% python3 -q
>>> import numpy as np
>>> from numpy import linalg as LA
>>> np.set_printoptions(precision=3, suppress=True, linewidth=140)
>>> rd = lambda a: np.round(a, 3) + 0
>>> data = np.load("x.npy")
>>> data
array([[-1, -1, -1, -2],
       [ 2, -2,  0, -1],
       [ 1, -2, -1,  1],
       [ 1,  1, -2,  0]])
>>> B = np.array([[0, 0], [-1, 0], [1, -2], [1, -1]])
>>> np.vstack([data, B.T]).shape
(6, 4)
>>> np.einsum("ij->j", data)
array([ 3, -4, -4, -2])
>>> np.einsum("ij,ij->i", data, data)
array([7, 9, 7, 6])
>>> LA.matrix_rank(data @ B)
np.int64(2)
>>> B.T @ data.T
array([[-2,  1,  2, -3],
       [ 4,  1,  1,  4]])
>>> LA.matrix_rank(np.vstack([data, B.T]))
np.int64(4)
>>> rng = np.random.default_rng(975)
>>> lab = rng.permutation(4)
>>> lab
array([1, 0, 3, 2])
>>> B = data[lab][:, lab]
>>> np.trace(B)
np.int64(-4)
>>> rd(np.sort(np.abs(LA.eigvals(B))))
array([2.215, 2.215, 2.746, 2.746])
>>> np.diag(B)
array([-2, -1,  0, -1])
>>> np.allclose(B, data)
False
>>> O = data.astype(float).copy()
>>> for j in range(4):
...     O[:, j] -= O[:, :j] @ (O[:, :j].T @ O[:, j])
...     O[:, j] /= LA.norm(O[:, j])
... 
>>> rd(O.T @ data)
array([[ 2.646, -1.512, -0.756,  0.378],
       [ 0.   ,  2.777, -0.051,  0.926],
       [ 0.   ,  0.   ,  2.329,  0.572],
       [ 0.   ,  0.   ,  0.   ,  2.162]])
>>> rd(O)
array([[-0.378, -0.566, -0.564, -0.467],
       [ 0.756, -0.309,  0.239, -0.526],
       [ 0.378, -0.514, -0.318,  0.701],
       [ 0.378,  0.566, -0.723, -0.117]])
>>> m1 = np.array([[0, 1, -2], [3, -3, 2], [-3, 2, 2]]) * (rng.random((3, 3)) < 0.3)
>>> m1
array([[0, 0, 0],
       [3, 0, 0],
       [0, 0, 0]])
>>> rk = LA.matrix_rank(m1)
>>> rk
np.int64(1)
>>> ns = LA.svd(m1)[2][rk:].T
>>> ns.shape
(3, 2)
>>> [int(LA.matrix_rank(m1[:i])) for i in range(1, len(m1) + 1)]
[0, 1, 1]
>>> [int(LA.matrix_rank(m1[:, :j + 1])) for j in range(3)]
[1, 1, 1]
>>> m1 @ ns
array([[0., 0.],
       [0., 0.],
       [0., 0.]])
>>> LA.matrix_rank(m1, rtol=0.1)
np.int64(1)
>>> [round(float(x), 3) for x in LA.svd(m1, compute_uv=False)[:3]]
[3.0, 0.0, 0.0]
>>> Uu, sv, vt = LA.svd(m1)
>>> evecs = vt[:(sv > 1e-8).sum()]
>>> x0 = m1[2] + 3 * m1[1] + rng.integers(2) * np.eye(3)[1]
>>> x0
array([9., 1., 0.])
>>> evecs.T @ evecs
array([[1., 0., 0.],
       [0., 0., 0.],
       [0., 0., 0.]])
>>> LA.matrix_rank(np.vstack([m1, x0]))
np.int64(2)
>>> G = m1.T @ m1
>>> (m1 @ m1.T).shape
(3, 3)
>>> rd(LA.eigvalsh(G)[::-1])
array([9., 0., 0.])
>>> np.trace(G), (m1 ** 2).sum()
(np.int64(9), np.int64(9))
>>> G
array([[9, 0, 0],
       [0, 0, 0],
       [0, 0, 0]])
>>> np.allclose(G, G.T)
True
>>> E = np.array([[179, -3, -1, 0], [-2, 117, 3, 0], [-1, 3, 163, -2], [-1, 2, 0, 159]])
>>> proj = np.triu(np.array([[0, 2, 0, -1], [1, 0, -1, -2], [-1, -2, -1, 1], [0, -2, -2, 2]]), 1) + np.eye(4)
>>> B = proj @ E @ LA.inv(proj)
>>> B
array([[ 176., -123., -118., -111.],
       [   1.,  108.,  -52.,  -47.],
       [  -2.,    9.,  172.,    1.],
       [  -1.,    4.,    4.,  162.]])
>>> proj @ E - E @ proj
array([[  -3., -126.,    3.,   15.],
       [   3.,   -3.,  -46.,  -87.],
       [  -1.,    4.,    3.,    1.],
       [   0.,    2.,    2.,    3.]])
>>> np.trace(B), np.trace(E)
(np.float64(618.0), np.int64(618))
>>> A = np.loadtxt("w.csv", delimiter=",")
>>> A
array([[-4.147,  1.932,  4.536,  5.076],
       [ 1.393,  4.719, -3.657,  5.052],
       [ 1.288,  4.665, -2.825,  5.786],
       [-3.882,  0.316,  5.076,  6.945],
       [-5.291,  1.413,  3.672,  4.261],
       [-3.598,  1.415,  2.111,  6.207],
       [-4.527,  1.321,  2.573,  4.868],
       [ 1.346,  3.42 , -4.726,  3.75 ],
       [ 1.505,  2.767, -3.839,  3.633],
       [-4.096,  2.064,  2.085,  9.38 ],
       [ 2.442,  3.71 , -3.535,  5.142],
       [ 2.829,  3.525, -2.449,  6.303],
       [-3.211,  0.425,  5.373,  7.069],
       [-3.804,  0.014,  2.983,  5.688],
       [ 2.455,  2.959, -4.053,  4.446],
       [-2.839,  3.648,  4.21 ,  7.764],
       [-2.393,  0.018,  4.861,  6.258],
       [ 2.65 ,  3.884, -3.904,  4.969],
       [ 1.972,  4.277, -2.611,  4.639],
       [-4.544,  0.418,  3.067,  5.595],
       [-4.256,  1.187,  2.852,  6.924],
       [-4.38 ,  0.189,  3.947,  6.619],
       [-2.67 ,  1.996,  4.306,  5.064],
       [ 2.084,  3.517, -2.084,  5.339],
       [-3.085,  2.416,  6.133,  6.596],
       [-4.504,  0.9  ,  3.445,  5.62 ],
       [-3.272, -0.366,  4.99 ,  4.17 ],
       [ 2.443,  2.32 , -3.544,  3.243],
       [ 1.537,  3.779, -4.535,  4.974],
       [-4.364,  0.065,  4.443,  5.024],
       [ 0.943,  5.179, -4.657,  4.742],
       [ 2.527,  4.47 , -4.805,  4.41 ],
       [-5.235,  2.287,  4.347,  6.723]])
>>> Xs = (A - A.mean(axis=0)) / A.std(axis=0)
>>> np.argwhere(np.abs(Xs) > 2)
array([[9, 3]])
>>> coef = LA.lstsq(np.delete(Xs, 2, axis=1), Xs[:, 2])[0]
>>> rd(1 - np.var(Xs[:, 2] - np.delete(Xs, 2, axis=1) @ coef))
np.float64(0.874)
>>> np.abs(coef).argmax()
np.int64(0)
>>> f, v = A[1], A[6]
>>> rd(f @ f)
np.float64(63.106)
>>> p = (f @ v) / (f @ f) * f
>>> LA.matrix_rank(np.outer(f, v))
np.int64(1)
>>> rd(p)
array([ 0.334,  1.13 , -0.876,  1.21 ])
>>> (v - p) @ f
np.float64(0.0)
>>> rd(v - p)
array([-4.861,  0.191,  3.449,  3.658])
>>> rd(LA.norm(f + v) ** 2 + LA.norm(f - v) ** 2)
np.float64(231.325)
>>> feats = np.load("data.npy")
>>> feats
array([[0, 0, 0, 0, 0, 0, 0],
       [0, 6, 6, 2, 0, 0, 6],
       [0, 9, 9, 3, 0, 0, 9],
       [0, 6, 6, 2, 0, 0, 6],
       [0, 9, 9, 3, 0, 0, 9],
       [0, 6, 6, 2, 0, 0, 6]])
>>> G = np.cov(A, rowvar=False)
>>> np.median(A, axis=0)
array([-2.839,  2.287,  2.573,  5.142])
>>> np.argwhere(np.triu(np.abs(np.corrcoef(A.T)) > 0.8, 1))
array([[0, 2]])
>>> np.argsort(-A.std(axis=0).round(6), kind="stable")
array([2, 0, 1, 3])
>>> rd(LA.eigvalsh(G)[::-1])
array([26.05 ,  1.498,  0.975,  0.597])
>>> G.shape
(4, 4)
>>> rd(np.corrcoef(A.T))
array([[ 1.   ,  0.779, -0.915, -0.479],
       [ 0.779,  1.   , -0.798, -0.231],
       [-0.915, -0.798,  1.   ,  0.52 ],
       [-0.479, -0.231,  0.52 ,  1.   ]])
>>> rd(np.corrcoef(A[:, 2], A[:, 3])[0, 1])
np.float64(0.52)
>>> rd(np.polyfit(A[:, 2], A[:, 3], 1))
array([0.17 , 5.401])
>>> f = np.array([0, 3, 0, 0, 1])
>>> v = np.array([3, -4, -5, -1, -2])
>>> F = f[:, None] + v[None, :]
>>> F
array([[ 3, -4, -5, -1, -2],
       [ 6, -1, -2,  2,  1],
       [ 3, -4, -5, -1, -2],
       [ 3, -4, -5, -1, -2],
       [ 4, -3, -4,  0, -1]])
>>> Uu, sv, vt = LA.svd(F)
>>> rd(sv)
array([14.949,  5.433,  0.   ,  0.   ,  0.   ])
>>> np.argmax(sv[:-1] / (sv[1:] + 1e-6)) + 1
np.int64(2)
>>> B = Uu[:, :2] @ np.diag(sv[:2]) @ vt[:2]
>>> rd(B)
array([[ 3., -4., -5., -1., -2.],
       [ 6., -1., -2.,  2.,  1.],
       [ 3., -4., -5., -1., -2.],
       [ 3., -4., -5., -1., -2.],
       [ 4., -3., -4.,  0., -1.]])
>>> rd(LA.norm(F - B, 2)), rd(sv[2])
(np.float64(0.0), np.float64(0.0))
>>> rd(LA.norm(F - B) / LA.norm(F))
np.float64(0.0)
>>> LA.matrix_rank(F, rtol=0.05)
np.int64(2)
>>> B = F / np.sqrt((F ** 2).mean(axis=1, keepdims=True))
>>> LA.matrix_rank(B) == LA.matrix_rank(F)
np.True_
>>> rd(LA.norm(B, axis=1))
array([2.236, 2.236, 2.236, 2.236, 2.236])
